$ ipython --no-banner

In [1]: import numpy as np

In [2]: import numpy.linalg as la

In [3]: np.set_printoptions(precision=2, suppress=True, linewidth=120, legacy="1.25")

In [4]: X = np.loadtxt("data.csv", delimiter=",")

In [5]: print(X)
[[16. 10. 15.  5.  6. 17. 14.  7.  7.  2. 11. 16.]
 [ 8.  6.  9.  5.  5.  8.  9.  2.  2.  1.  8.  8.]
 [15. 19. 12. 15. 22. 10.  6. 20.  9. 17. 18. 16.]
 [29. 40. 18. 24. 36. 30. 32. 35. 23. 20. 17. 46.]
 [12. 13. 10. 10. 17. 16. 10. 12.  2.  7.  7. 17.]
 [26. 34. 24. 22. 19. 21. 18. 21. 24. 18. 21. 36.]
 [10. 15.  7. 14. 10. 10. 10.  7. 13.  7.  7. 16.]
 [ 8.  9.  2. 11. 11.  3.  4.  8. 15. 15. 11.  8.]
 [ 5. 13.  5.  2.  7.  6.  9. 11.  4.  6.  9.  8.]
 [44. 45. 40. 30. 38. 41. 36. 40. 26. 29. 41. 46.]
 [ 5. 13.  5.  2.  7.  6.  9. 11.  4.  6.  9.  8.]
 [11. 10. 12.  6.  5. 13. 16.  6.  6.  3. 12.  9.]
 [23. 25. 21. 20. 27. 18. 15. 22. 11. 18. 26. 24.]
 [ 6.  4. 12.  2.  8.  6. 10.  9.  9.  2. 11.  5.]
 [ 8. 19.  6.  7. 11.  8. 11. 11. 12. 13. 12. 16.]
 [12. 10.  7.  2. 10. 17. 13. 12.  5.  3.  5. 16.]
 [19. 11. 24.  9. 17. 18. 10. 15. 12.  6. 15. 21.]
 [ 9. 10. 12.  8.  1.  6.  8.  6. 10.  8. 10.  6.]]

In [6]: blk = X.reshape(18, 2, -1)

In [7]: print(np.swapaxes(blk, 1, 2)[5])
[[26. 18.]
 [34. 21.]
 [24. 24.]
 [22. 18.]
 [19. 21.]
 [21. 36.]]

In [8]: print(blk.sum(axis=1))
[[30. 17. 22.  7. 17. 33.]
 [17.  8. 11.  6. 13. 16.]
 [21. 39. 21. 32. 40. 26.]
 [61. 75. 41. 44. 53. 76.]
 [22. 25. 12. 17. 24. 33.]
 [44. 55. 48. 40. 40. 57.]
 [20. 22. 20. 21. 17. 26.]
 [12. 17. 17. 26. 22. 11.]
 [14. 24.  9.  8. 16. 14.]
 [80. 85. 66. 59. 79. 87.]
 [14. 24.  9.  8. 16. 14.]
 [27. 16. 18.  9. 17. 22.]
 [38. 47. 32. 38. 53. 42.]
 [16. 13. 21.  4. 19. 11.]
 [19. 30. 18. 20. 23. 24.]
 [25. 22. 12.  5. 15. 33.]
 [29. 26. 36. 15. 32. 39.]
 [17. 16. 22. 16. 11. 12.]]

In [9]: print(np.einsum("ihd,ihd->ih", blk, blk))
[[ 931.  675.]
 [ 295.  218.]
 [1539. 1386.]
 [5537. 5583.]
 [1058.  635.]
 [3694. 3402.]
 [ 770.  672.]
 [ 400.  715.]
 [ 308.  399.]
 [9586. 8210.]
 [ 308.  399.]
 [ 595.  562.]
 [3048. 2406.]
 [ 300.  412.]
 [ 695.  955.]
 [ 686.  628.]
 [1752. 1171.]
 [ 426.  400.]]

In [10]: arr = np.loadtxt("case16.csv", delimiter=",")

In [11]: print(arr)
[[-0.55  2.39  0.77  0.35 -0.05 -0.49 -0.91  0.58 -0.63  0.72  1.61 -0.76 -0.32  0.19  0.16]
 [ 1.2   0.9   0.5  -0.8   0.3   0.5   0.3  -0.2  -0.4  -0.4   0.6   0.5  -0.8  -0.8   0.  ]
 [-0.7  -0.4   0.5  -0.7   0.2   0.1   0.3   0.1   0.7   0.8   0.2  -0.4  -0.4  -1.2   0.6 ]
 [ 1.4  -1.5   0.9   0.4  -0.1  -0.1   0.8  -0.3  -2.6  -0.6   0.2  -2.2  -0.2   0.1  -0.3 ]
 [ 0.1   0.    0.5  -1.2   0.1  -1.5   0.6  -0.5  -1.5   0.6   0.4   1.8   0.7  -0.9   0.5 ]
 [ 1.3  -0.1   0.9  -0.5   1.9   0.5   0.   -0.2   0.   -1.9   1.7  -1.6  -1.6   1.5   0.1 ]
 [-0.5   2.3   0.8   0.4  -0.1  -0.6  -0.9   0.6  -0.7   0.8   1.5  -0.6  -0.3   0.    0.1 ]
 [ 1.5  -1.    1.8  -0.5   0.3  -0.7   0.2  -1.8   1.9  -0.9  -0.4  -0.3  -0.8  -1.    1.1 ]
 [-1.1  -1.9  -1.4   1.   -0.9  -1.2  -0.8  -0.8  -1.    0.9  -0.2  -0.9   0.    1.6  -0.5 ]
 [ 1.2  -0.3  -0.2  -1.6  -0.3  -0.2  -0.5   1.    0.    0.6   1.1  -1.5   0.2  -0.3  -0.2 ]
 [ 1.2   1.6  -0.8  -0.2  -0.5  -0.6   0.4  -0.2   0.1  -2.5   0.1  -0.6  -0.1  -0.3  -1.3 ]]

In [12]: x = np.array([7, 5, 0, 5, 0, 0, 5, 8, 8, 3, 4, 6, 6, 4, 7])

In [13]: h1 = np.maximum(arr @ x, 0)

In [14]: print(np.round(np.tanh(arr @ x), 2) + 0)
[ 1.    0.95 -1.   -1.    0.   -1.    1.   -0.98 -1.    0.2  -1.  ]

In [15]: print(np.round(np.maximum(arr @ (3 * x), 0), 2) + 0)
[26.7  5.4  0.   0.   0.   0.  25.2  0.   0.   0.6  0. ]

In [16]: print(np.round(np.maximum(arr @ x, 0) - np.maximum(-arr @ x, 0), 2) + 0)
[  8.9   1.8  -4.7 -32.    0.   -6.9   8.4  -2.4 -31.2   0.2  -5. ]

In [17]: gram = arr.T @ arr

In [18]: print(la.svd(arr, compute_uv=False) ** 2)
[35.9  29.23 26.12 15.99 13.54  8.24  7.08  5.09  1.49  1.11  0.02]

In [19]: print((arr @ arr.T).shape)
(11, 11)

In [20]: print(la.matrix_rank(gram))
11

In [21]: print(np.allclose(gram, gram.T))
True

In [22]: out = np.array([[5, 5, 1, 4, 3, 3, 4, 1, 3, 5, 4],
    ...:     [2, 1, 5, 0, 4, 2, 5, 1, 1, 5, 3],
    ...:     [0, 0, 5, 3, 1, 2, 1, 4, 0, 1, 1],
    ...:     [2, 4, 2, 3, 5, 0, 2, 0, 1, 4, 5],
    ...:     [0, 1, 2, 2, 3, 3, 2, 4, 1, 5, 1],
    ...:     [4, 5, 0, 2, 4, 0, 1, 3, 0, 5, 4],
    ...:     [2, 4, 3, 0, 1, 5, 1, 1, 0, 4, 3],
    ...:     [3, 0, 3, 1, 3, 4, 1, 5, 2, 4, 3],
    ...:     [2, 1, 4, 3, 2, 2, 5, 3, 0, 2, 1],
    ...:     [3, 0, 3, 0, 3, 4, 1, 3, 0, 5, 4],
    ...:     [5, 5, 4, 0, 2, 0, 4, 1, 3, 2, 5]])

In [23]: A = np.triu(out)

In [24]: print(A)
[[5 5 1 4 3 3 4 1 3 5 4]
 [0 1 5 0 4 2 5 1 1 5 3]
 [0 0 5 3 1 2 1 4 0 1 1]
 [0 0 0 3 5 0 2 0 1 4 5]
 [0 0 0 0 3 3 2 4 1 5 1]
 [0 0 0 0 0 0 1 3 0 5 4]
 [0 0 0 0 0 0 1 1 0 4 3]
 [0 0 0 0 0 0 0 5 2 4 3]
 [0 0 0 0 0 0 0 0 0 2 1]
 [0 0 0 0 0 0 0 0 0 5 4]
 [0 0 0 0 0 0 0 0 0 0 5]]

In [25]: U, sv, Vh = la.svd(A)

In [26]: evecs = Vh[:(sv > 1e-8).sum()]

In [27]: rng = np.random.default_rng(28709)

In [28]: x = A[2] + 2 * A[0] + rng.integers(2) * np.eye(11)[0]

In [29]: print(x)
[11. 10.  7. 11.  7.  8.  9.  6.  6. 11.  9.]

In [30]: print(np.round(la.norm(x - evecs.T @ evecs @ x), 2))
0.74

In [31]: print(np.allclose(evecs.T @ evecs @ x, x))
False

In [32]: out = A + rng.integers(-2, 3, (11, 10)) @ rng.integers(-2, 3, (10, 11))

In [33]: print(out)
[[  2  14  -2   5  11   7  18   3   1   8  11]
 [  7  -1   7  -3   6   1   8  -3   2   3   4]
 [ 14  -1   5  -6  -1   1   7   0  -1  -3  -6]
 [ -7   4  -5   2   6   5  -5   0  -4   5   2]
 [ -2   0   3   5   6  -6  12   9   8  10  16]
 [-16  -9   6   0   2 -10 -13   6   0   7   6]
 [ -7  -2   4   3  -1  -6  -3  12   0  16  10]
 [ -9   0   4   4   9  -3   8   5   4   6  14]
 [  8  -1  -1   8   7   1  15   6  -2  15   7]
 [ -2   4   0   5   3   6   9  -4   5   3  12]
 [ -6  -8  -1   6   1  -2  -7   3  -1   6   3]]

In [34]: print(np.round(la.svd(out - A, compute_uv=False), 2) + 0)
[41.5  39.2  21.84 19.47 11.38 10.86  4.55  3.4   2.18  0.56  0.  ]

In [35]: print(la.cond(out) > 100)
True

In [36]: print(np.argsort(-la.norm(out, axis=0).round(6), kind="stable")[:3])
[ 6 10  9]

In [37]: print([round(float(x), 2) for x in la.svd(out, compute_uv=False)[:3]])
[52.93, 42.36, 22.97]

In [38]: print(la.matrix_rank(out, rtol=0.1))
7

In [39]: data = np.loadtxt("test11.csv", delimiter=",")

In [40]: print(data)
[[ 0.  1.  0.  0.  0.  0.]
 [ 0.  0.  0.  0. -2.  0.]
 [ 0.  0.  0.  2. -2.  0.]
 [ 0.  0.  0.  0.  0.  0.]
 [-1.  0.  1.  0.  0.  0.]
 [ 0. -3.  1.  2.  3.  0.]
 [ 0. -3.  0.  0.  0.  0.]
 [ 0.  0.  0.  3.  0. -2.]
 [ 0.  0. -1.  0.  2.  0.]
 [ 0.  0. -2.  0.  0.  0.]
 [-3.  2.  2.  0.  0.  0.]]

In [41]: hat = data @ la.solve(data.T @ data, data.T)

In [42]: print(np.round(hat @ data[:, 1], 2) + 0)
[ 1.  0.  0.  0.  0. -3. -3.  0.  0.  0.  2.]

In [43]: print(np.trace(hat))
6.0

In [44]: print(la.matrix_rank(np.eye(11) - hat))
5

In [45]: print(np.round(la.eigvalsh(hat), 2) + 0)
[0. 0. 0. 0. 0. 1. 1. 1. 1. 1. 1.]

In [46]: out = data + rng.integers(-2, 3, (11, 4)) @ rng.integers(-2, 3, (4, 6))

In [47]: print(out)
[[ 4.  5. -1.  1.  7.  8.]
 [ 0.  0. -1. -1. -7. -4.]
 [ 6.  2.  0. -1. -4.  2.]
 [-8.  4.  4. -2. -8. -8.]
 [ 3. 10.  1. -4. -6.  0.]
 [-5. -5.  3.  1. -3. -7.]
 [-8. -5.  1.  1. -5. -8.]
 [-4. -6.  1.  4. -1. -6.]
 [-2.  8. -3.  2.  4.  2.]
 [ 8.  6. -2. -4. -2.  4.]
 [-1.  0.  2.  0.  2.  2.]]

In [48]: print(out - data)
[[ 4.  4. -1.  1.  7.  8.]
 [ 0.  0. -1. -1. -5. -4.]
 [ 6.  2.  0. -3. -2.  2.]
 [-8.  4.  4. -2. -8. -8.]
 [ 4. 10.  0. -4. -6.  0.]
 [-5. -2.  2. -1. -6. -7.]
 [-8. -2.  1.  1. -5. -8.]
 [-4. -6.  1.  1. -1. -4.]
 [-2.  8. -2.  2.  2.  2.]
 [ 8.  6.  0. -4. -2.  4.]
 [ 2. -2.  0.  0.  2.  2.]]

In [49]: print(np.round(la.svd(out - data, compute_uv=False), 2) + 0)
[27.1  18.89 11.02  3.91  0.    0.  ]

In [50]: M = np.diag(np.array([2, -1, 2, -1, 1, -2, -2, -2, -1, 2, 0, 1])) + -2 * np.eye(12, k=1) + -2 * np.eye(12, k=-1)

In [51]: print(M)
[[ 2. -2.  0.  0.  0.  0.  0.  0.  0.  0.  0.  0.]
 [-2. -1. -2.  0.  0.  0.  0.  0.  0.  0.  0.  0.]
 [ 0. -2.  2. -2.  0.  0.  0.  0.  0.  0.  0.  0.]
 [ 0.  0. -2. -1. -2.  0.  0.  0.  0.  0.  0.  0.]
 [ 0.  0.  0. -2.  1. -2.  0.  0.  0.  0.  0.  0.]
 [ 0.  0.  0.  0. -2. -2. -2.  0.  0.  0.  0.  0.]
 [ 0.  0.  0.  0.  0. -2. -2. -2.  0.  0.  0.  0.]
 [ 0.  0.  0.  0.  0.  0. -2. -2. -2.  0.  0.  0.]
 [ 0.  0.  0.  0.  0.  0.  0. -2. -1. -2.  0.  0.]
 [ 0.  0.  0.  0.  0.  0.  0.  0. -2.  2. -2.  0.]
 [ 0.  0.  0.  0.  0.  0.  0.  0.  0. -2.  0. -2.]
 [ 0.  0.  0.  0.  0.  0.  0.  0.  0.  0. -2.  1.]]

In [52]: blk = np.stack([M, 4 * M, M[::-1]])

In [53]: print(la.matrix_rank(blk))
[12 12 12]

In [54]: print((blk @ M.T).shape)
(3, 12, 12)

In [55]: print(blk.sum(axis=0))
[[ 10. -10.   0.   0.   0.   0.   0.   0.   0.   0.  -2.   1.]
 [-10.  -5. -10.   0.   0.   0.   0.   0.   0.  -2.   0.  -2.]
 [  0. -10.  10. -10.   0.   0.   0.   0.  -2.   2.  -2.   0.]
 [  0.   0. -10.  -5. -10.   0.   0.  -2.  -1.  -2.   0.   0.]
 [  0.   0.   0. -10.   5. -10.  -2.  -2.  -2.   0.   0.   0.]
 [  0.   0.   0.   0. -10. -12. -12.  -2.   0.   0.   0.   0.]
 [  0.   0.   0.   0.  -2. -12. -12. -10.   0.   0.   0.   0.]
 [  0.   0.   0.  -2.   1.  -2. -10. -10. -10.   0.   0.   0.]
 [  0.   0.  -2.  -1.  -2.   0.   0. -10.  -5. -10.   0.   0.]
 [  0.  -2.   2.  -2.   0.   0.   0.   0. -10.  10. -10.   0.]
 [ -2.  -1.  -2.   0.   0.   0.   0.   0.   0. -10.   0. -10.]
 [  2.  -2.   0.   0.   0.   0.   0.   0.   0.   0. -10.   5.]]

In [56]: print(blk.shape)
(3, 12, 12)

In [57]: x = np.array([1, 3, 2, 1, 0, 3, 2, 1, 0, 0, 3, 1])

In [58]: y = M @ x

In [59]: print(y)
[ -4.  -9.  -4.  -5.  -8. -10. -12.  -6.  -2.  -6.  -2.  -5.]

In [60]: print(np.round(la.solve(M.T, M[1]), 2) + 0)
[0. 1. 0. 0. 0. 0. 0. 0. 0. 0. 0. 0.]

In [61]: print(la.solve(M, M[:, 10]))
[ 0. -0.  0. -0.  0. -0. -0. -0. -0.  0.  1. -0.]

In [62]: print(np.round(la.solve(M, 5 * y), 2) + 0)
[ 5. 15. 10.  5.  0. 15. 10.  5.  0.  0. 15.  5.]

In [63]: w, evecs = la.eigh(M)

In [64]: print(np.unique(w.round(6) + 0, return_counts=True)[1])
[1 1 1 1 1 1 1 1 1 1 1 1]

In [65]: print((w > 1e-8).sum(), (w < -1e-8).sum())
6 6

In [66]: print(la.svd(M, compute_uv=False))
[5.33 4.25 4.22 3.81 3.14 3.   2.37 2.17 2.   1.92 0.85 0.78]

In [67]: print(np.round(evecs.T @ evecs, 2) + 0)
[[1. 0. 0. 0. 0. 0. 0. 0. 0. 0. 0. 0.]
 [0. 1. 0. 0. 0. 0. 0. 0. 0. 0. 0. 0.]
 [0. 0. 1. 0. 0. 0. 0. 0. 0. 0. 0. 0.]
 [0. 0. 0. 1. 0. 0. 0. 0. 0. 0. 0. 0.]
 [0. 0. 0. 0. 1. 0. 0. 0. 0. 0. 0. 0.]
 [0. 0. 0. 0. 0. 1. 0. 0. 0. 0. 0. 0.]
 [0. 0. 0. 0. 0. 0. 1. 0. 0. 0. 0. 0.]
 [0. 0. 0. 0. 0. 0. 0. 1. 0. 0. 0. 0.]
 [0. 0. 0. 0. 0. 0. 0. 0. 1. 0. 0. 0.]
 [0. 0. 0. 0. 0. 0. 0. 0. 0. 1. 0. 0.]
 [0. 0. 0. 0. 0. 0. 0. 0. 0. 0. 1. 0.]
 [0. 0. 0. 0. 0. 0. 0. 0. 0. 0. 0. 1.]]

In [68]: print(w)
[-5.33 -3.81 -3.14 -2.37 -1.92 -0.85  0.78  2.    2.17  3.    4.22  4.25]

In [69]: print(la.eigvalsh(M + -1 * np.eye(12)))
[-6.33 -4.81 -4.14 -3.37 -2.92 -1.85 -0.22  1.    1.17  2.    3.22  3.25]

In [70]: print(np.round(evecs @ np.diag(w) @ evecs.T, 2) + 0)
[[ 2. -2.  0.  0.  0.  0.  0.  0.  0.  0.  0.  0.]
 [-2. -1. -2.  0.  0.  0.  0.  0.  0.  0.  0.  0.]
 [ 0. -2.  2. -2.  0.  0.  0.  0.  0.  0.  0.  0.]
 [ 0.  0. -2. -1. -2.  0.  0.  0.  0.  0.  0.  0.]
 [ 0.  0.  0. -2.  1. -2.  0.  0.  0.  0.  0.  0.]
 [ 0.  0.  0.  0. -2. -2. -2.  0.  0.  0.  0.  0.]
 [ 0.  0.  0.  0.  0. -2. -2. -2.  0.  0.  0.  0.]
 [ 0.  0.  0.  0.  0.  0. -2. -2. -2.  0.  0.  0.]
 [ 0.  0.  0.  0.  0.  0.  0. -2. -1. -2.  0.  0.]
 [ 0.  0.  0.  0.  0.  0.  0.  0. -2.  2. -2.  0.]
 [ 0.  0.  0.  0.  0.  0.  0.  0.  0. -2.  0. -2.]
 [ 0.  0.  0.  0.  0.  0.  0.  0.  0.  0. -2.  1.]]

In [71]: O, r_ = la.qr(M)

In [72]: print(np.allclose(r_.T @ r_, M.T @ M))
True

In [73]: print(np.abs(np.diag(r_)))
[2.83 2.92 3.14 2.62 2.71 3.05 2.1  2.17 2.21 2.53 2.11 1.48]

In [74]: print(O.shape, r_.shape)
(12, 12) (12, 12)

In [75]: print(round(float(np.trace(O @ O.T)), 2))
12.0

In [76]: print(np.round(O @ r_, 2) + 0)
[[ 2. -2.  0.  0.  0.  0.  0.  0.  0.  0.  0.  0.]
 [-2. -1. -2.  0.  0.  0.  0.  0.  0.  0.  0.  0.]
 [ 0. -2.  2. -2.  0.  0.  0.  0.  0.  0.  0.  0.]
 [ 0.  0. -2. -1. -2.  0.  0.  0.  0.  0.  0.  0.]
 [ 0.  0.  0. -2.  1. -2.  0.  0.  0.  0.  0.  0.]
 [ 0.  0.  0.  0. -2. -2. -2.  0.  0.  0.  0.  0.]
 [ 0.  0.  0.  0.  0. -2. -2. -2.  0.  0.  0.  0.]
 [ 0.  0.  0.  0.  0.  0. -2. -2. -2.  0.  0.  0.]
 [ 0.  0.  0.  0.  0.  0.  0. -2. -1. -2.  0.  0.]
 [ 0.  0.  0.  0.  0.  0.  0.  0. -2.  2. -2.  0.]
 [ 0.  0.  0.  0.  0.  0.  0.  0.  0. -2.  0. -2.]
 [ 0.  0.  0.  0.  0.  0.  0.  0.  0.  0. -2.  1.]]

In [77]: print(np.round(O.T @ O, 2) + 0)
[[1. 0. 0. 0. 0. 0. 0. 0. 0. 0. 0. 0.]
 [0. 1. 0. 0. 0. 0. 0. 0. 0. 0. 0. 0.]
 [0. 0. 1. 0. 0. 0. 0. 0. 0. 0. 0. 0.]
 [0. 0. 0. 1. 0. 0. 0. 0. 0. 0. 0. 0.]
 [0. 0. 0. 0. 1. 0. 0. 0. 0. 0. 0. 0.]
 [0. 0. 0. 0. 0. 1. 0. 0. 0. 0. 0. 0.]
 [0. 0. 0. 0. 0. 0. 1. 0. 0. 0. 0. 0.]
 [0. 0. 0. 0. 0. 0. 0. 1. 0. 0. 0. 0.]
 [0. 0. 0. 0. 0. 0. 0. 0. 1. 0. 0. 0.]
 [0. 0. 0. 0. 0. 0. 0. 0. 0. 1. 0. 0.]
 [0. 0. 0. 0. 0. 0. 0. 0. 0. 0. 1. 0.]
 [0. 0. 0. 0. 0. 0. 0. 0. 0. 0. 0. 1.]]
